>>> import numpy as np
>>> np.set_printoptions(precision=2, suppress=True, linewidth=160)
>>> rng = np.random.default_rng(96986)
>>> data = rng.normal(size=(26, 4))
>>> data = 10 * data / np.linalg.norm(data, axis=1, keepdims=True)
>>> data
array([[-2.78, -2.31,  9.28, -0.86],
       [ 5.01, -7.8 , -3.45,  1.45],
       [-0.35, -0.56,  3.8 ,  9.22],
       [-2.8 , -7.76, -1.05,  5.56],
       [-0.79,  8.6 ,  5.03,  0.38],
       [-4.04,  5.41,  7.31,  1.  ],
       [ 7.67,  1.28, -5.43,  3.17],
       [-2.89, -5.49, -7.71, -1.45],
       [-6.19, -5.98,  5.  , -0.97],
       [ 7.11, -6.06,  3.07, -1.83],
       [-4.87,  1.23, -4.08,  7.62],
       [ 1.91, -6.89,  3.37,  6.12],
       [-5.43,  0.39, -6.95,  4.7 ],
       [ 6.42, -7.16, -1.41, -2.35],
       [ 8.95,  1.39, -3.56, -2.32],
       [-2.74,  8.9 , -3.13,  1.87],
       [ 9.25, -3.81,  0.08, -0.03],
       [-0.82, -9.38, -1.56,  3.  ],
       [ 0.64, -5.66, -7.83, -2.5 ],
       [ 5.44,  7.9 ,  2.77, -0.6 ],
       [ 5.33, -0.28, -7.05,  4.67],
       [ 8.24,  5.19,  1.3 ,  1.86],
       [-9.24, -2.83,  2.53, -0.47],
       [ 0.82, -0.64,  8.93,  4.39],
       [-6.82,  2.16,  2.99,  6.31],
       [-5.57,  7.12, -4.27,  0.11]])
>>> d = np.linalg.norm(data[:, None] - data[None], axis=-1)
>>> np.linalg.norm(data, axis=1)
array([10., 10., 10., 10., 10., 10., 10., 10., 10., 10., 10., 10., 10., 10., 10., 10., 10., 10., 10., 10., 10., 10., 10., 10., 10., 10.])
>>> (d + 1e9 * np.eye(26)).round(6).argmin(axis=1)
array([ 8, 13, 23, 17,  5,  4, 20, 18, 22, 16, 12,  3, 10,  1,  6, 25,  9,  3,  7, 21,  6, 19,  8,  0, 10, 15])
>>> d.shape
(26, 26)
>>> d.mean(axis=1).argmax()
np.int64(25)
>>> d[18].round(6).argsort(kind="stable")[:4]
array([18,  7,  1, 13])
>>> r0 = np.array([-1, 1, 0])
>>> arr = np.outer(rng.normal(size=20), r0) + 0.3 * rng.normal(size=(20, 3))
>>> arr.round(2) + 0
array([[ 0.39, -0.72, -0.35],
       [ 0.51, -0.59, -0.02],
       [ 0.91, -0.53, -0.25],
       [ 2.53, -2.3 ,  0.22],
       [ 0.55, -0.76,  0.33],
       [ 0.05, -0.4 , -0.03],
       [ 0.77, -0.95, -0.27],
       [ 0.71, -0.91,  0.28],
       [-0.75,  1.27, -0.79],
       [ 0.81, -0.9 , -0.01],
       [-0.52, -0.23, -0.36],
       [ 0.07, -0.56,  0.24],
       [ 0.62, -1.28, -0.46],
       [ 0.74, -0.76,  0.22],
       [ 1.08, -1.36,  0.06],
       [ 0.93, -1.21,  0.  ],
       [-1.7 ,  1.75,  0.37],
       [ 0.23,  0.41,  0.12],
       [-0.6 ,  1.54,  0.41],
       [ 1.56, -0.94,  1.06]])
>>> C2 = np.cov(arr, rowvar=False)
>>> np.polyfit(arr[:, 0], arr[:, 2], 1)
array([ 0.1 , -0.01])
>>> np.linalg.eigvalsh(C2)[::-1]
array([1.72, 0.18, 0.07])
>>> np.argsort(-arr.std(axis=0).round(6), kind="stable")
array([1, 0, 2])
>>> np.argwhere(np.triu(np.abs(np.corrcoef(arr.T)) > 0.8, 1))
array([[0, 1]])
>>> C2
array([[ 0.8 , -0.81,  0.08],
       [-0.81,  1.01, -0.02],
       [ 0.08, -0.02,  0.16]])
>>> Xc = arr - arr.mean(axis=0)
>>> left, sigma, Vt = np.linalg.svd(Xc, full_matrices=False)
>>> np.linalg.matrix_rank(Xc)
np.int64(3)
>>> np.abs(left[:, 0]).argmax()
np.int64(16)
>>> np.searchsorted(np.cumsum(sigma ** 2) / (sigma ** 2).sum(), 0.9) + 1
np.int64(2)
>>> x0 = np.array([2, 1, 3])
>>> rhs = arr @ x0
>>> np.round(np.linalg.pinv(arr) @ arr, 2) + 0
array([[1., 0., 0.],
       [0., 1., 0.],
       [0., 0., 1.]])
>>> rhs = rhs + 0.3 * rng.normal(size=20)
>>> rhs
array([-1.37,  0.51,  0.19,  3.1 ,  0.96, -0.36, -0.22,  0.73, -2.48,  0.46, -1.78,  0.31, -1.12,  1.54,  0.94,  0.47, -0.13,  1.28,  1.52,  5.49])
>>> beta, *_ = np.linalg.lstsq(arr, rhs)
>>> round(np.linalg.norm(rhs - arr @ beta), 2)
np.float64(1.11)
>>> B = arr / np.linalg.norm(arr, axis=1, keepdims=True)
>>> C2 = B @ B.T
>>> np.linalg.norm(B, axis=1)
array([1., 1., 1., 1., 1., 1., 1., 1., 1., 1., 1., 1., 1., 1., 1., 1., 1., 1., 1., 1.])
>>> np.argwhere(np.triu(np.abs(C2) > 0.95, 1))
array([[ 0,  6],
       [ 0, 12],
       [ 0, 18],
       [ 1,  3],
       [ 1,  6],
       [ 1,  7],
       [ 1,  9],
       [ 1, 13],
       [ 1, 14],
       [ 1, 15],
       [ 1, 16],
       [ 2, 16],
       [ 3,  7],
       [ 3,  9],
       [ 3, 13],
       [ 3, 14],
       [ 3, 15],
       [ 3, 16],
       [ 4,  7],
       [ 4,  8],
       [ 4, 13],
       [ 4, 14],
       [ 5, 18],
       [ 6,  9],
       [ 6, 12],
       [ 6, 14],
       [ 6, 15],
       [ 6, 16],
       [ 6, 18],
       [ 7,  8],
       [ 7,  9],
       [ 7, 13],
       [ 7, 14],
       [ 7, 15],
       [ 9, 13],
       [ 9, 14],
       [ 9, 15],
       [ 9, 16],
       [12, 18],
       [13, 14],
       [13, 15],
       [14, 15],
       [14, 16],
       [15, 16]])
>>> (C2 - 2 * np.eye(20)).round(6).argmax(axis=1)
array([12,  9,  6,  9,  7, 12,  1,  4, 16,  1,  8,  4,  0,  7, 15, 14, 18, 18, 16, 13])
>>> A = np.loadtxt("sample5.csv", delimiter=",")
>>> A
array([[ 0.5, -0.3,  0.6],
       [ 0.2, -0.6,  0.8],
       [ 0.6, -0.3,  0.5]])
>>> B = np.array([[3, 0, 1], [2, 0, 2], [3, 1, 0]])
>>> np.einsum("ik,kj->ij", A, B)
array([[ 2.7,  0.6, -0.1],
       [ 1.8,  0.8, -1. ],
       [ 2.7,  0.5,  0. ]])
>>> np.linalg.matrix_rank(np.vstack([A, B.T]))
np.int64(3)
>>> np.einsum("ik,kj->ji", A, B)
array([[ 2.7,  1.8,  2.7],
       [ 0.6,  0.8,  0.5],
       [-0.1, -1. ,  0. ]])
>>> O, R = np.linalg.qr(A)
>>> np.trace(O @ O.T)
np.float64(3.0)
>>> round(float(abs(R[0, 0])), 2), round(float(np.linalg.norm(A[:, 0])), 2)
(0.81, 0.81)
>>> np.allclose(R.T @ R, A.T @ A)
True
>>> O
array([[-0.62,  0.1 , -0.78],
       [-0.25, -0.97,  0.08],
       [-0.74,  0.24,  0.62]])
>>> O.shape, R.shape
((3, 3), (3, 3))
>>> np.round(O.T @ O, 2) + 0
array([[1., 0., 0.],
       [0., 1., 0.],
       [0., 0., 1.]])
>>> round(float(O[:, 1] @ O[:, 2]), 2)
-0.0
>>> F = np.load("case16.npy")
>>> F
array([[-1.16,  0.66, -1.42,  2.28],
       [ 1.5 , -0.98,  1.04, -2.17],
       [ 0.13,  0.23,  2.07, -2.15],
       [ 2.08, -1.61, -0.14, -1.44],
       [-1.65,  1.13, -0.83,  2.08],
       [-0.88,  1.02,  2.21, -1.52],
       [ 1.97, -1.47,  0.21, -1.7 ],
       [ 2.14, -1.76, -0.83, -0.8 ],
       [ 0.5 , -0.08,  1.9 , -2.26],
       [-2.06,  1.58,  0.05,  1.51],
       [-0.32, -0.07, -2.  ,  2.22],
       [-1.69,  1.17, -0.77,  2.04]])
>>> r = np.linalg.matrix_rank(F)
>>> r
np.int64(2)
>>> ns = np.linalg.svd(F)[2][r:].T
>>> ns.shape
(4, 2)
>>> [int(np.linalg.matrix_rank(F[:i])) for i in range(1, len(F) + 1)]
[1, 2, 2, 2, 2, 2, 2, 2, 2, 2, 2, 2]
>>> np.linalg.matrix_rank(F.T @ F), np.linalg.matrix_rank(F @ F.T)
(np.int64(2), np.int64(2))
>>> np.round(F @ ns, 2) + 0
array([[0., 0.],
       [0., 0.],
       [0., 0.],
       [0., 0.],
       [0., 0.],
       [0., 0.],
       [0., 0.],
       [0., 0.],
       [0., 0.],
       [0., 0.],
       [0., 0.],
       [0., 0.]])
>>> ns @ ns.T
array([[ 0.49,  0.41,  0.16,  0.23],
       [ 0.41,  0.65, -0.21, -0.11],
       [ 0.16, -0.21,  0.45,  0.42],
       [ 0.23, -0.11,  0.42,  0.41]])
>>> np.allclose(F @ ns, 0)
True
>>> X = np.array([[0, 2, 2, 6, 2],
...     [0, 0, -1, 0, 0],
...     [-1, 0, 0, -6, -2],
...     [-2, 1, -1, -6, -2]])
>>> X
array([[ 0,  2,  2,  6,  2],
       [ 0,  0, -1,  0,  0],
       [-1,  0,  0, -6, -2],
       [-2,  1, -1, -6, -2]])
>>> B = X / np.linalg.norm(X, axis=1, keepdims=True)
>>> C2 = B @ B.T
>>> round(np.degrees(np.arccos(np.clip(C2[3, 2], -1, 1))), 2)
np.float64(14.73)
>>> C2[3]
array([-0.85,  0.15,  0.97,  1.  ])
>>> np.linalg.norm(B, axis=1)
array([1., 1., 1., 1.])
>>> (np.abs(C2) > 0.9).astype(int)
array([[1, 0, 1, 0],
       [0, 1, 0, 0],
       [1, 0, 1, 1],
       [0, 0, 1, 1]])
>>> np.argwhere(np.triu(np.abs(C2) > 0.95, 1))
array([[2, 3]])
>>> x0 = np.array([-1, 0, -1, -3, -3])
>>> h = np.maximum(X @ x0, 0)
>>> np.flatnonzero(h > 1e-9)
array([1, 2, 3])
>>> h
array([ 0,  1, 25, 27])
>>> np.maximum(X @ x0, 0) - np.maximum(-X @ x0, 0)
array([-26,   1,  25,  27])
>>> np.maximum(X @ (3 * x0), 0)
array([ 0,  3, 75, 81])
>>> np.tanh(X @ x0)
array([-1.  ,  0.76,  1.  ,  1.  ])
>>> B = X / np.sqrt((X ** 2).mean(axis=1, keepdims=True))
>>> np.linalg.matrix_rank(X - X.mean(axis=1, keepdims=True))
np.int64(4)
>>> np.linalg.matrix_rank(B) == np.linalg.matrix_rank(X)
np.True_
>>> X - X.mean(axis=1, keepdims=True)
array([[-2.4, -0.4, -0.4,  3.6, -0.4],
       [ 0.2,  0.2, -0.8,  0.2,  0.2],
       [ 0.8,  1.8,  1.8, -4.2, -0.2],
       [ 0. ,  3. ,  1. , -4. ,  0. ]])
>>> def softmax(z):
...     e = np.exp(z - z.max(axis=-1, keepdims=True))
...     return e / e.sum(axis=-1, keepdims=True)
... 
>>> np.round(softmax(X[2]), 2) + 0
array([0.15, 0.4 , 0.4 , 0.  , 0.05])
>>> np.round(softmax(10 * X[2]), 2) + 0
array([0. , 0.5, 0.5, 0. , 0. ])
>>> scores = X @ X.T / np.sqrt(5)
>>> softmax(scores)[2] @ X
array([-1.61,  0.61, -0.61, -6.  , -2.  ])
>>> M = np.load("a.npy")
>>> M
array([[ 2,  1, -3],
       [ 0, -1,  1],
       [ 0,  0,  1]])
>>> np.sort(np.linalg.eigvals(M))
array([-1.,  1.,  2.])
>>> np.prod(np.diag(M)), round(np.linalg.det(M), 2)
(np.int64(-2), np.float64(-2.0))
>>> np.linalg.matrix_rank(M - M[0, 0] * np.eye(3))
np.int64(2)
>>> W0 = np.loadtxt("w.csv", delimiter=",")
>>> W0
array([[ -9., -11.,   4.],
       [ -5.,  -7.,   8.],
       [ -5.,  -7.,   8.]])
>>> round(np.linalg.norm(W0, 2) / np.linalg.norm(W0), 2)
np.float64(0.97)
>>> [round(float(x), 2) for x in np.linalg.svd(W0, compute_uv=False)[:3]]
[21.6, 5.22, 0.0]
>>> np.argsort(-np.linalg.norm(W0, axis=0).round(6), kind="stable")[:3]
array([1, 2, 0])
>>> np.linalg.cond(W0) > 100
np.True_
>>> round(float(np.trace(np.linalg.pinv(W0) @ W0)), 2)
2.0
>>> W0 @ np.linalg.pinv(W0) @ W0
array([[ -9., -11.,   4.],
       [ -5.,  -7.,   8.],
       [ -5.,  -7.,   8.]])
>>> left, sigma, Vt = np.linalg.svd(W0)
>>> evecs = Vt[:(sigma > 1e-8).sum()]
>>> x0 = W0[2] + -1 * W0[0] + rng.integers(2) * np.eye(3)[1]
>>> x0
array([4., 5., 4.])
>>> np.allclose(evecs.T @ evecs @ x0, x0)
False
>>> evecs.T @ evecs
array([[ 0.43,  0.49,  0.08],
       [ 0.49,  0.58, -0.07],
       [ 0.08, -0.07,  0.99]])
>>> np.linalg.matrix_rank(np.vstack([W0, x0]))
np.int64(3)
>>> E = np.loadtxt("dump.csv", delimiter=",")
>>> E
array([[-2., -1.,  0.,  1.,  2.],
       [ 3.,  4.,  5.,  6.,  7.],
       [ 8.,  9., 10., 11., 12.],
       [13., 14., 15., 16., 17.]])
>>> r = np.linalg.matrix_rank(E)
>>> r
np.int64(2)
>>> ns = np.linalg.svd(E)[2][r:].T
>>> np.round(E @ ns, 2) + 0
array([[0., 0., 0.],
       [0., 0., 0.],
       [0., 0., 0.],
       [0., 0., 0.]])
>>> ns.shape
(5, 3)
>>> [int(np.linalg.matrix_rank(E[:, :j + 1])) for j in range(5)]
[1, 2, 2, 2, 2]
>>> np.allclose(E @ ns, 0)
True
>>> B = np.array([[1, 1], [0, 2], [2, 0], [0, 1], [0, 1]])
>>> B.T @ E.T
array([[-2., 13., 28., 43.],
       [-1., 24., 49., 74.]])
>>> np.einsum("ik,kj->ij", E, B)
array([[-2., -1.],
       [13., 24.],
       [28., 49.],
       [43., 74.]])
>>> np.linalg.matrix_rank(np.vstack([E, B.T]))
np.int64(4)
>>> np.vstack([E, B.T]).shape
(6, 5)
>>> np.einsum("ij,ij->i", E, E)
array([  10.,  135.,  510., 1135.])
>>> left, sigma, Vt = np.linalg.svd(E)
>>> sigma.round(2) + 0
array([42.14,  3.75,  0.  ,  0.  ])
>>> np.argmax(sigma[:-1] / (sigma[1:] + 1e-6)) + 1
np.int64(2)
>>> B = left[:, :2] @ np.diag(sigma[:2]) @ Vt[:2]
>>> np.round(np.linalg.norm(E - B, 2), 2), round(float(sigma[2]), 2)
(np.float64(0.0), 0.0)
>>> round(np.abs(E - B).max(), 2)
np.float64(0.0)
>>> round(np.linalg.norm(E - B) / np.linalg.norm(E), 2)
np.float64(0.0)
>>> np.linalg.matrix_rank(E, rtol=0.05)
np.int64(2)
>>> B.round(2) + 0
array([[-2., -1.,  0.,  1.,  2.],
       [ 3.,  4.,  5.,  6.,  7.],
       [ 8.,  9., 10., 11., 12.],
       [13., 14., 15., 16., 17.]])
>>> [round(float(x), 2) for x in np.linalg.svd(E, compute_uv=False)[:3]]
[42.14, 3.75, 0.0]
